$ ipython --no-banner

In [1]: import numpy as np

In [2]: import numpy.linalg as la

In [3]: np.set_printoptions(precision=2, suppress=True, linewidth=120, legacy="1.25")

In [4]: def rd(a):
   ...:     return np.round(a, 2) + 0
   ...: 

In [5]: f = np.array([3, 3, 0, 3, -3, 3, -2])

In [6]: K = 5 * np.eye(7) + np.outer(f, f)

In [7]: K
Out[7]: 
array([[14.,  9.,  0.,  9., -9.,  9., -6.],
       [ 9., 14.,  0.,  9., -9.,  9., -6.],
       [ 0.,  0.,  5.,  0.,  0.,  0.,  0.],
       [ 9.,  9.,  0., 14., -9.,  9., -6.],
       [-9., -9.,  0., -9., 14., -9.,  6.],
       [ 9.,  9.,  0.,  9., -9., 14., -6.],
       [-6., -6.,  0., -6.,  6., -6.,  9.]])

In [8]: # splits into 2 blocks

In [9]: Uu, sig, Vt = la.svd(K, full_matrices=False)

In [10]: rd(np.abs(Vt[0]))
Out[10]: array([0.43, 0.43, 0.  , 0.43, 0.43, 0.43, 0.29])

In [11]: rd(Vt @ Vt.T)
Out[11]: 
array([[1., 0., 0., 0., 0., 0., 0.],
       [0., 1., 0., 0., 0., 0., 0.],
       [0., 0., 1., 0., 0., 0., 0.],
       [0., 0., 0., 1., 0., 0., 0.],
       [0., 0., 0., 0., 1., 0., 0.],
       [0., 0., 0., 0., 0., 1., 0.],
       [0., 0., 0., 0., 0., 0., 1.]])

In [12]: rd(np.cumsum(sig ** 2) / np.sum(sig ** 2))
Out[12]: array([0.95, 0.96, 0.97, 0.98, 0.98, 0.99, 1.  ])

In [13]: rd(np.sqrt((sig ** 2).sum())), rd(la.norm(K))
Out[13]: (55.37, 55.37)

In [14]: (sig > 1e-8).sum()
Out[14]: 7

In [15]: rd(Uu.T @ K @ Vt.T)
Out[15]: 
array([[54.,  0.,  0.,  0.,  0.,  0.,  0.],
       [ 0.,  5.,  0.,  0.,  0.,  0.,  0.],
       [ 0.,  0.,  5.,  0.,  0.,  0.,  0.],
       [ 0.,  0.,  0.,  5.,  0.,  0.,  0.],
       [ 0.,  0.,  0.,  0.,  5.,  0.,  0.],
       [ 0.,  0.,  0.,  0.,  0.,  5.,  0.],
       [ 0.,  0.,  0.,  0.,  0.,  0.,  5.]])

In [16]: rd(sig)
Out[16]: array([54.,  5.,  5.,  5.,  5.,  5.,  5.])

In [17]: np.allclose(Uu * sig @ Vt, K)
Out[17]: True

In [18]: f = np.array([3, 2, -1])

In [19]: np.convolve(K[1], f)
Out[19]: array([ 27.,  60.,  19.,  13.,  -9.,   0.,   9., -21.,   6.])

In [20]: np.correlate(K[1], K[3], "full")
Out[20]: array([ -54.,   -3.,   45.,  -54.,  331., -135.,  531., -135.,  261.,  -84.,    0.,   27.,  -54.])

In [21]: np.array([np.convolve(row, f, "same") for row in K])
Out[21]: 
array([[ 55.,   4.,  18.,  -9.,   0.,   9., -21.],
       [ 60.,  19.,  13.,  -9.,   0.,   9., -21.],
       [  0.,  15.,  10.,  -5.,   0.,   0.,   0.],
       [ 45.,   9.,  33.,   1.,  -5.,   9., -21.],
       [-45.,  -9., -18.,  24.,  10., -14.,  21.],
       [ 45.,   9.,  18.,  -9.,  15.,  19., -26.],
       [-30.,  -6., -12.,   6.,   0.,   9.,  24.]])

In [22]: M = np.loadtxt("sample6.csv", delimiter=",")

In [23]: M
Out[23]: 
array([[-0.6,  0.9,  0.1,  0.2,  0. ],
       [ 7.5, 14. , -3. , -1. , -1.5],
       [ 0. , -0.8,  0.6,  0.4, -0.1],
       [ 0. ,  1.1, -0.5,  0.4,  0.8],
       [ 0.5, -0.3,  0. ,  2.7,  0. ],
       [ 0.9,  0.6, -2.1,  0.6,  0.8],
       [ 0.6,  0.1,  0.1,  2.1,  1.5],
       [-1.1,  1.5,  0.6,  0.6, -0.9],
       [ 1.7, -2.5, -0.2,  0.4, -0.7],
       [ 1.5,  3.3, -1.2, -1.2,  0.2],
       [ 0.1, -0.4,  0.9, -0.8,  1.5],
       [ 0.1,  0.7, -0.2,  1. ,  1.5],
       [-1.1, -1.2, -2.4,  0.7,  0.7],
       [ 1.2, -1.2, -0.1,  0.8, -1.5],
       [ 0.9,  1.3, -0.4, -0.6,  1.7],
       [-1.1,  1. ,  0.4,  1. , -1.4],
       [ 2.2, -1.1, -1.1,  0.7,  2.2],
       [-0.3, -0.2, -0.5, -1.1, -0.4],
       [ 0.3,  1.2, -0.6, -0.4,  1.7],
       [ 0.2, -0.4,  0.5,  0.8, -2.6],
       [ 1.1,  0.6, -0.6,  0.7, -0.1],
       [-0.6,  0.9,  1.4,  1.7,  1.9],
       [ 0.2, -0.1,  0. , -0.3, -1. ],
       [-1.6,  0.6,  1.1,  1.1, -0.6],
       [-1.5, -0.1,  0.1,  1.4,  1.4],
       [-0.1,  0.1, -0.3, -0.8, -1.6],
       [-0.2,  0.9, -0.5,  0.7,  0.5],
       [ 0.8,  0.3,  0.1, -0.7,  0.7],
       [-1.3,  1. ,  0. ,  1.2, -1.3],
       [ 1. ,  1.3, -0.8,  0.4,  0.3]])

In [24]: M2 = M / np.sqrt((M ** 2).mean(axis=1, keepdims=True))

In [25]: rd(M2[3])
Out[25]: array([ 0.  ,  1.64, -0.74,  0.59,  1.19])

In [26]: rng = np.random.default_rng(397)

In [27]: M2 = M + rng.integers(-2, 3, (30, 1)) @ rng.integers(-2, 3, (1, 5))

In [28]: rd(M2)
Out[28]: 
array([[-0.6,  4.9,  0.1,  0.2, -4. ],
       [ 7.5, 14. , -3. , -1. , -1.5],
       [ 0. ,  3.2,  0.6,  0.4, -4.1],
       [ 0. ,  3.1, -0.5,  0.4, -1.2],
       [ 0.5, -2.3,  0. ,  2.7,  2. ],
       [ 0.9,  0.6, -2.1,  0.6,  0.8],
       [ 0.6,  2.1,  0.1,  2.1, -0.5],
       [-1.1, -0.5,  0.6,  0.6,  1.1],
       [ 1.7, -2.5, -0.2,  0.4, -0.7],
       [ 1.5,  5.3, -1.2, -1.2, -1.8],
       [ 0.1, -4.4,  0.9, -0.8,  5.5],
       [ 0.1, -1.3, -0.2,  1. ,  3.5],
       [-1.1,  0.8, -2.4,  0.7, -1.3],
       [ 1.2, -3.2, -0.1,  0.8,  0.5],
       [ 0.9,  5.3, -0.4, -0.6, -2.3],
       [-1.1,  5. ,  0.4,  1. , -5.4],
       [ 2.2, -1.1, -1.1,  0.7,  2.2],
       [-0.3, -0.2, -0.5, -1.1, -0.4],
       [ 0.3,  1.2, -0.6, -0.4,  1.7],
       [ 0.2, -4.4,  0.5,  0.8,  1.4],
       [ 1.1, -3.4, -0.6,  0.7,  3.9],
       [-0.6, -3.1,  1.4,  1.7,  5.9],
       [ 0.2, -2.1,  0. , -0.3,  1. ],
       [-1.6,  4.6,  1.1,  1.1, -4.6],
       [-1.5,  1.9,  0.1,  1.4, -0.6],
       [-0.1,  0.1, -0.3, -0.8, -1.6],
       [-0.2,  0.9, -0.5,  0.7,  0.5],
       [ 0.8,  2.3,  0.1, -0.7, -1.3],
       [-1.3, -3. ,  0. ,  1.2,  2.7],
       [ 1. , -0.7, -0.8,  0.4,  2.3]])

In [29]: rd(np.abs(M2 - M).sum(axis=1))
Out[29]: 
array([8., 0., 8., 4., 4., 0., 4., 4., 0., 4., 8., 4., 4., 4., 8., 8., 0., 0., 0., 8., 8., 8., 4., 8., 4., 0., 0., 4.,
       8., 4.])

In [30]: la.matrix_rank(M2 - M, tol=1e-8)
Out[30]: 1

In [31]: rd(la.svd(M2 - M, compute_uv=False))
Out[31]: array([20.4,  0. ,  0. ,  0. ,  0. ])

In [32]: O, evecs = la.qr(M2[:, :3])[0], la.qr(M2[:, 3:])[0]

In [33]: sig = la.svd(O.T @ evecs, compute_uv=False)

In [34]: (sig > 0.9).sum()
Out[34]: 0

In [35]: E = np.array([[-0.5, 5.5, -0.9, 1.0],
    ...:     [-0.6, 7.0, 0.3, 0.5],
    ...:     [0.3, -2.5, 0.1, -0.3],
    ...:     [-0.2, 3.0, 0.3, -2.7],
    ...:     [0.1, 0.5, 1.4, 1.2],
    ...:     [-0.1, -2.5, 1.1, -1.2]])

In [36]: M2 = np.c_[E[:, :2] @ np.array([[4, 6], [3, 8]]), np.array([3, 2, 1, -1, 0, 0])]

In [37]: M2
Out[37]: 
array([[ 14.5,  41. ,   3. ],
       [ 18.6,  52.4,   2. ],
       [ -6.3, -18.2,   1. ],
       [  8.2,  22.8,  -1. ],
       [  1.9,   4.6,   0. ],
       [ -7.9, -20.6,   0. ]])

In [38]: rd(la.norm(M2 - E @ la.lstsq(E, M2)[0], axis=0))
Out[38]: array([0.  , 0.  , 2.28])

In [39]: la.matrix_rank(np.c_[E, M2])
Out[39]: 5

In [40]: rd(la.norm(la.qr(E)[0].T @ M2, axis=0) ** 2 / ((M2 ** 2).sum(axis=0) + 1e-12))
Out[40]: array([1.  , 1.  , 0.65])

In [41]: m1 = np.load("x.npy")

In [42]: m1
Out[42]: 
array([[  2,   1,  -2,   0,   3,   0,   3,   2,  -2,   1],
       [  1,   0,  -5,   2,   2,   0,   3,   3,  -4,  -1],
       [  1,   0,  -7,   3,   0,  -1,   0,   5,  -5,  -1],
       [  2,   2,  -4,   6,  -2,  -1,   0,   8,  -3,   0],
       [  5,   5,  -3,   6,  -1,  -2,   3,   9,  -1,   0],
       [  8,   3,  -6,   4,  -4,  -2,   1,   9,  -2,   3],
       [ 11,   1,  -5,   1,  -5,  -1,   1,   9,   1,   2],
       [ 10,  -2,  -3,   0,  -8,   1,   1,  12,   3,   3],
       [ 10,   1,  -3,   3,  -5,   3,   4,  14,   6,   0],
       [ 13,   0,   0,   5,  -6,   2,   7,  13,   6,  -2],
       [ 12,   0,   2,   6,  -8,   0,   5,  10,   7,  -2],
       [ 13,   2,   1,   9, -11,   1,   2,   9,  10,   1]])

In [43]: vec = np.array([1, 2, 3, 2, 1, 2, 1, -2, -1, -3])

In [44]: target = m1 @ vec

In [45]: target
Out[45]: array([ -1,  -4, -18, -11,  -1, -28, -31, -44, -20,   2,   6,   0])

In [46]: try:
    ...:     la.solve(m1, target)
    ...: except la.LinAlgError as e:
    ...:     print("failed:", e)
    ...: 
failed: Last 2 dimensions of the array must be square

In [47]: rd(la.pinv(m1) @ m1)
Out[47]: 
array([[1., 0., 0., 0., 0., 0., 0., 0., 0., 0.],
       [0., 1., 0., 0., 0., 0., 0., 0., 0., 0.],
       [0., 0., 1., 0., 0., 0., 0., 0., 0., 0.],
       [0., 0., 0., 1., 0., 0., 0., 0., 0., 0.],
       [0., 0., 0., 0., 1., 0., 0., 0., 0., 0.],
       [0., 0., 0., 0., 0., 1., 0., 0., 0., 0.],
       [0., 0., 0., 0., 0., 0., 1., 0., 0., 0.],
       [0., 0., 0., 0., 0., 0., 0., 1., 0., 0.],
       [0., 0., 0., 0., 0., 0., 0., 0., 1., 0.],
       [0., 0., 0., 0., 0., 0., 0., 0., 0., 1.]])

In [48]: target = target + 0.1 * rng.normal(size=12)

In [49]: rd(target)
Out[49]: array([ -0.95,  -4.24, -18.  , -11.04,  -1.05, -27.92, -31.01, -43.94, -20.11,   1.89,   5.94,   0.15])

In [50]: beta, *_ = la.lstsq(m1, target)

In [51]: rd(beta)
Out[51]: array([ 1.02,  1.93,  3.02,  2.05,  1.08,  1.94,  0.94, -1.98, -0.96, -2.93])

In [52]: rd(m1.T @ (target - m1 @ beta))
Out[52]: array([0., 0., 0., 0., 0., 0., 0., 0., 0., 0.])

In [53]: beta.round()
Out[53]: array([ 1.,  2.,  3.,  2.,  1.,  2.,  1., -2., -1., -3.])

In [54]: rd(la.norm(target - m1 @ beta))
Out[54]: 0.16

In [55]: w, evecs = la.eigvalsh(K)
---------------------------------------------------------------------------
ValueError                                Traceback (most recent call last)
Cell In[55], line 1
----> 1 w, evecs = la.eigvalsh(K)

ValueError: too many values to unpack (expected 2)

In [56]: w, evecs = la.eigh(K)

In [57]: rd(la.eigvalsh(K @ K))
Out[57]: array([  25.,   25.,   25.,   25.,   25.,   25., 2916.])

In [58]: rd(la.eigvalsh(K + 2 * np.eye(7)))
Out[58]: array([ 7.,  7.,  7.,  7.,  7.,  7., 56.])

In [59]: (w > 1e-8).sum(), (w < -1e-8).sum()
Out[59]: (7, 0)

In [60]: rd(w)
Out[60]: array([ 5.,  5.,  5.,  5.,  5.,  5., 54.])

In [61]: rd(np.abs(evecs[:, -1]))
Out[61]: array([0.43, 0.43, 0.  , 0.43, 0.43, 0.43, 0.29])

In [62]: np.abs(evecs[:, -1]).round(6).argmax()
Out[62]: 0

In [63]: rd(evecs @ np.diag(w) @ evecs.T)
Out[63]: 
array([[14.,  9.,  0.,  9., -9.,  9., -6.],
       [ 9., 14.,  0.,  9., -9.,  9., -6.],
       [ 0.,  0.,  5.,  0.,  0.,  0.,  0.],
       [ 9.,  9.,  0., 14., -9.,  9., -6.],
       [-9., -9.,  0., -9., 14., -9.,  6.],
       [ 9.,  9.,  0.,  9., -9., 14., -6.],
       [-6., -6.,  0., -6.,  6., -6.,  9.]])

In [64]: W2 = np.array([[-0.8, -1.2, -0.6], [-0.3, 0.6, 0.0]])

In [65]: data = np.array([[5, -9],
    ...:     [2, 0],
    ...:     [4, -4],
    ...:     [4, -6],
    ...:     [9, 7],
    ...:     [0, 6],
    ...:     [-3, -6],
    ...:     [-4, -9],
    ...:     [-4, 4],
    ...:     [9, -3],
    ...:     [-4, -8],
    ...:     [7, -7],
    ...:     [3, -2],
    ...:     [-8, -1],
    ...:     [-7, -2],
    ...:     [-8, -9],
    ...:     [8, -7],
    ...:     [-2, 7],
    ...:     [4, 7],
    ...:     [6, -2],
    ...:     [1, 8],
    ...:     [-6, 1],
    ...:     [6, -2],
    ...:     [6, 7],
    ...:     [4, -4],
    ...:     [8, -5],
    ...:     [9, 5],
    ...:     [-5, -1],
    ...:     [7, 3],
    ...:     [-2, -1],
    ...:     [1, -5],
    ...:     [1, -4],
    ...:     [9, 9],
    ...:     [-7, 7],
    ...:     [8, -8],
    ...:     [6, -4],
    ...:     [-7, 4]]) @ W2 + 0.3 * rng.normal(size=(37, 3))

In [66]: rd(data)
Out[66]: 
array([[ -1.12, -11.86,  -2.61],
       [ -1.24,  -2.01,  -1.16],
       [ -2.1 ,  -6.98,  -2.1 ],
       [ -1.59,  -8.23,  -2.38],
       [ -9.35,  -6.64,  -5.11],
       [ -1.69,   3.45,   0.22],
       [  3.99,   0.11,   1.54],
       [  6.35,  -0.52,   2.7 ],
       [  1.74,   6.89,   2.58],
       [ -6.65, -12.28,  -5.28],
       [  5.59,   0.32,   2.61],
       [ -3.36, -12.91,  -4.22],
       [ -1.56,  -4.41,  -1.63],
       [  6.98,   9.53,   5.11],
       [  6.14,   7.25,   4.29],
       [  9.22,   3.96,   5.15],
       [ -4.15, -13.76,  -4.54],
       [ -0.8 ,   6.55,   1.39],
       [ -5.26,   0.01,  -2.54],
       [ -4.12,  -8.2 ,  -3.91],
       [ -3.2 ,   3.52,  -0.31],
       [  4.48,   7.85,   3.26],
       [ -4.06,  -7.8 ,  -3.19],
       [ -6.96,  -3.17,  -3.26],
       [ -1.53,  -6.83,  -2.79],
       [ -5.13, -12.32,  -4.64],
       [ -8.83,  -7.88,  -5.39],
       [  4.29,   5.46,   3.19],
       [ -6.29,  -6.22,  -4.12],
       [  1.95,   1.77,   1.21],
       [  1.13,  -4.24,  -0.82],
       [  0.57,  -2.96,  -0.66],
       [ -9.92,  -5.67,  -5.04],
       [  3.49,  12.91,   4.12],
       [ -4.33, -15.  ,  -4.51],
       [ -3.93,  -9.62,  -3.58],
       [  3.66,  10.79,   4.1 ]])

In [67]: cen = data - data.mean(axis=0)

In [68]: evecs = la.svd(cen)[2][:2]

In [69]: M2 = cen - cen @ evecs.T @ evecs

In [70]: rd(la.norm(M2) / la.norm(cen))
Out[70]: 0.03
